% ipython --no-banner

In [1]: import numpy as np

In [2]: np.set_printoptions(suppress=True, linewidth=120)

In [3]: tidy = lambda a: np.round(a, 2) + 0

In [4]: A = np.loadtxt("mat.csv", delimiter=",")

In [5]: print(A)
[[  6.54  -7.08  12.26   0.88   3.52]
 [  0.4    1.17   4.28   1.72  23.55]
 [ -1.76  -1.39   7.77  -0.65  -3.37]
 [  8.77  -0.13 -11.36  -0.23  -2.09]
 [  4.89  -1.82 -11.8   -0.24   5.67]
 [ 11.26   1.51  -8.08  -0.99  44.03]
 [  3.28  -1.36   6.21  -1.33  17.03]
 [-13.95   1.5   -2.66  -1.68   7.43]
 [ -5.28  -2.74   2.47  -0.2   39.34]
 [  3.61  -0.25 -17.56   0.68   6.09]
 [ -2.44   1.36  12.01  -1.2  -30.12]
 [  0.81   0.73 -11.44   2.54   0.5 ]
 [  0.1    2.53  -4.66   0.23 -21.64]
 [  2.11   5.99   6.05   0.42 -35.27]
 [ -3.25  -0.09   1.74  -0.3   10.26]
 [ -4.68  -0.09 -11.84  -0.06   8.64]
 [  9.33  -2.5   14.66   1.19  45.87]
 [  0.74   5.96  -2.36   0.04  12.38]
 [  7.59   1.63   5.18  -0.17 -19.11]]

In [6]: P = A @ np.linalg.solve(A.T @ A, A.T)

In [7]: print(np.linalg.matrix_rank(np.eye(19) - P))
14

In [8]: print(np.trace(P))
5.0

In [9]: print(tidy(np.diag(P)))
[0.43 0.29 0.06 0.23 0.18 0.55 0.18 0.38 0.25 0.22 0.22 0.4  0.08 0.36 0.04 0.13 0.48 0.33 0.18]

In [10]: print(np.allclose(P @ P, P))
True

In [11]: X = np.loadtxt("sample16.csv", delimiter=",")

In [12]: print(X)
[[-0.8  -0.4   0.6  -0.61  1.2   1.3 ]
 [ 1.2   0.7   0.9  -0.89  0.2  -1.1 ]
 [-0.5   1.1  -0.3   0.3  -1.3   0.5 ]
 [-0.5  -1.4  -0.6   0.6   0.5   1.7 ]
 [ 0.8   0.2  -0.7   0.71 -0.1   1.  ]
 [-0.3   0.8  -0.4   0.39  0.7  -0.5 ]
 [-1.   -0.3   2.1  -2.11  0.1   0.6 ]
 [-0.1   1.8   1.1  -1.1   1.8   0.  ]
 [ 0.3  -1.   -1.2   1.21 -1.3  -1.  ]
 [-0.5  -0.2  -2.    1.99 -0.9   1.1 ]
 [ 1.1  -0.9   0.4  -0.38 -0.4   2.6 ]
 [-2.5   0.   -0.3   0.27 -1.   -0.4 ]
 [ 0.    0.4   1.5  -1.5  -0.5   0.4 ]
 [-1.4   0.2   1.2  -1.21 -2.4   0.8 ]
 [-1.4   0.5   1.   -0.98 -0.8  -0.2 ]
 [ 1.8  -0.5   0.3  -0.3   0.5   1.2 ]
 [ 2.7   0.2  -0.7   0.69 -1.    0.4 ]
 [ 1.4  -0.4   1.2  -1.2   0.6   0.2 ]
 [ 1.2   0.9   0.5  -0.51 -0.3  -1.5 ]
 [-1.2   0.2   0.1  -0.08 -0.9  -0.8 ]
 [ 0.   -1.6  -0.3   0.31  0.6  -0.8 ]
 [ 0.8  -0.3   0.1  -0.08 -0.2   1.3 ]
 [ 0.5  -0.2   0.7  -0.66  0.7  -0.6 ]
 [-0.2   0.   -0.2   0.19  1.9   0.2 ]
 [ 2.    0.9   0.   -0.03  0.7   1.1 ]
 [ 1.3  -0.1  -1.1   1.12  2.2  -0.4 ]
 [ 0.    0.7  -2.3   2.29  1.5   2.3 ]
 [ 0.6   0.5   1.1  -1.08 -1.   -1.1 ]
 [-1.   -1.    0.5  -0.51  0.8   1.7 ]
 [-0.5  -0.2   0.3  -0.29  1.5   1.3 ]
 [-0.6   1.3  -1.    1.01 -1.4  -0.4 ]]

In [13]: t3 = np.stack([A, -2 * A, A[::-1]])

In [14]: print(tidy(np.einsum("bij,cij->bc", t3, t3)))
[[ 12440.72 -24881.43  -5102.03]
 [-24881.43  49762.87  10204.05]
 [ -5102.03  10204.05  12440.72]]

In [15]: print(t3.shape)
(3, 19, 5)

In [16]: print(np.linalg.matrix_rank(t3.reshape(3, -1)))
2

In [17]: M = np.loadtxt("block12.csv", delimiter=",")

In [18]: print(M)
[[ 1.93  1.1   4.48]
 [-3.58 -0.65 -3.43]
 [-2.94  2.44 -3.23]
 [ 2.09 -4.49  0.7 ]
 [ 3.61  1.2  -3.25]
 [ 2.6   3.85 -1.85]
 [ 2.65  2.5  -3.43]
 [ 0.33 -4.76  1.5 ]
 [ 4.   -0.85 -2.87]
 [-4.79 -0.14 -1.41]
 [ 0.89 -3.33 -3.62]
 [ 2.1  -2.24 -3.95]
 [ 4.98  0.06 -0.41]
 [ 0.67  4.95 -0.23]
 [-4.73 -1.27 -1.01]
 [-0.16  0.42  4.98]
 [ 0.58  0.56  4.93]
 [-4.84 -0.76 -1.  ]]

In [19]: C = M[[8, 3]].astype(float)

In [20]: for _ in range(7):
    ...:     labels = np.linalg.norm(M[:, None] - C, axis=-1).argmin(axis=1)
    ...:     C = np.array([M[labels == j].mean(axis=0) for j in range(2)])
    ...: 

In [21]: print(labels)
[1 0 0 1 0 0 0 1 0 1 0 0 0 0 1 1 1 1]

In [22]: print(tidy(C[1] - C[0]))
[-2.7  -1.96  4.27]

In [23]: print(np.abs(C[1] - C[0]).argmax())
2

In [24]: dist = np.linalg.norm(M[:, None] - M[None], axis=-1)

In [25]: print(np.unravel_index(dist.round(6).argmax(), dist.shape))
(np.int64(12), np.int64(17))

In [26]: print(tidy(dist[:5, :5]))
[[0.   9.8  9.22 6.75 7.91]
 [9.8  0.   3.16 8.   7.43]
 [9.22 3.16 0.   9.42 6.67]
 [6.75 8.   9.42 0.   7.09]
 [7.91 7.43 6.67 7.09 0.  ]]

In [27]: print(np.flatnonzero(dist[0] < dist.mean() / 2))
[ 0 15 16]

In [28]: Xs = M - M.mean(axis=0)

In [29]: Uu, sig, Vt = np.linalg.svd(Xs, full_matrices=False)

In [30]: print(np.abs(Uu[:, 0]).argmax())
17

In [31]: print(tidy((sig ** 2).sum() ** 2 / (sig ** 4).sum()))
2.92

In [32]: print((np.sign(Uu[:, 0]) == np.sign(Uu[0, 0])).astype(int))
[1 0 0 1 1 1 1 0 1 0 0 1 1 1 0 1 1 0]

In [33]: print(tidy(Xs.mean(axis=0)))
[0. 0. 0.]
